In [1]: import numpy as np

In [2]: np.set_printoptions(precision=1, suppress=True, linewidth=160)

In [3]: out = np.array([[0, 0, 4, 4, 4],
   ...:     [3, 4, 2, 3, 2],
   ...:     [2, 2, 4, 0, 2],
   ...:     [4, 5, 5, 1, 0],
   ...:     [1, 5, 5, 3, 0]])

In [4]: m1 = np.triu(out, 1)

In [5]: m1
Out[5]: 
array([[0, 0, 4, 4, 4],
       [0, 0, 2, 3, 2],
       [0, 0, 0, 0, 2],
       [0, 0, 0, 0, 0],
       [0, 0, 0, 0, 0]])

In [6]: [round(float(x), 1) for x in np.linalg.svd(m1, compute_uv=False)[:3]]
Out[6]: [8.1, 1.7, 0.6]

In [7]: np.round(np.linalg.norm(m1, 2) / np.linalg.norm(m1), 1)
Out[7]: np.float64(1.0)

In [8]: round(float(np.trace(np.linalg.pinv(m1) @ m1)), 1)
Out[8]: 3.0

In [9]: np.linalg.lstsq(m1[:-1].T, m1[-1])[2]
Out[9]: np.int32(3)

In [10]: np.unique(m1.round(6), axis=0).shape
Out[10]: (4, 5)

In [11]: try:
    ...:     np.linalg.inv(m1)
    ...: except np.linalg.LinAlgError as e:
    ...:     print(repr(e))
    ...: 
LinAlgError('Singular matrix')

In [12]: np.allclose(m1[:-1].T @ np.linalg.lstsq(m1[:-1].T, m1[-1])[0], m1[-1])
Out[12]: True

In [13]: x = np.array([2, 1, -2, 1, 0])

In [14]: h1 = np.maximum(m1 @ x, 0)

In [15]: h1
Out[15]: array([0, 0, 0, 0, 0])

In [16]: np.maximum(m1 @ x, 0) - np.maximum(-m1 @ x, 0)
Out[16]: array([-4, -1,  0,  0,  0])

In [17]: np.maximum(m1 @ (3 * x), 0)
Out[17]: array([0, 0, 0, 0, 0])

In [18]: arr = np.array([[-1, 0, 0, 0], [0, -4, 0, 0], [-5, -8, 6, 0], [3, -7, 7, -4]])

In [19]: x = np.array([5, 0, -1, 3])

In [20]: target = arr @ x

In [21]: target
Out[21]: array([ -5,   0, -31,  -4])

In [22]: np.round(np.linalg.solve(arr, arr[:, 1]), 1) + 0
Out[22]: array([0., 1., 0., 0.])

In [23]: np.round(np.linalg.solve(arr, 3 * target), 1) + 0
Out[23]: array([15.,  0., -3.,  9.])

In [24]: np.linalg.matrix_rank(arr - arr[0, 0] * np.eye(4))
Out[24]: np.int64(3)

In [25]: np.prod(np.diag(arr)), round(np.linalg.det(arr), 1)
Out[25]: (np.int64(-96), np.float64(-96.0))

In [26]: [int(np.linalg.matrix_rank(np.linalg.matrix_power(arr, p))) for p in range(1, 5)]
Out[26]: [4, 4, 4, 4]

In [27]: np.sort(np.linalg.eigvals(arr))
Out[27]: array([-4., -4., -1.,  6.])

In [28]: arr @ arr
Out[28]: 
array([[  1,   0,   0,   0],
       [  0,  16,   0,   0],
       [-25, -16,  36,   0],
       [-50,   0,  14,  16]])

In [29]: rng = np.random.default_rng(8322)

In [30]: lab = rng.permutation(4)

In [31]: out = arr[:, lab] * rng.choice([-1, 1], 4)

In [32]: out
Out[32]: 
array([[ 1,  0,  0,  0],
       [ 0,  0,  0, -4],
       [ 5, -6,  0, -8],
       [-3, -7, -4, -7]])

In [33]: left, _, Vt = np.linalg.svd(arr.T @ out)

In [34]: np.round(np.linalg.lstsq(arr, out)[0], 1) + 0
Out[34]: 
array([[-1.,  0.,  0.,  0.],
       [ 0.,  0.,  0.,  1.],
       [ 0., -1.,  0.,  0.],
       [ 0.,  0.,  1.,  0.]])

In [35]: lab
Out[35]: array([0, 2, 3, 1])

In [36]: np.round(left @ Vt, 1) + 0
Out[36]: 
array([[-1.,  0.,  0.,  0.],
       [ 0.,  0.,  0.,  1.],
       [ 0., -1.,  0.,  0.],
       [ 0.,  0.,  1.,  0.]])
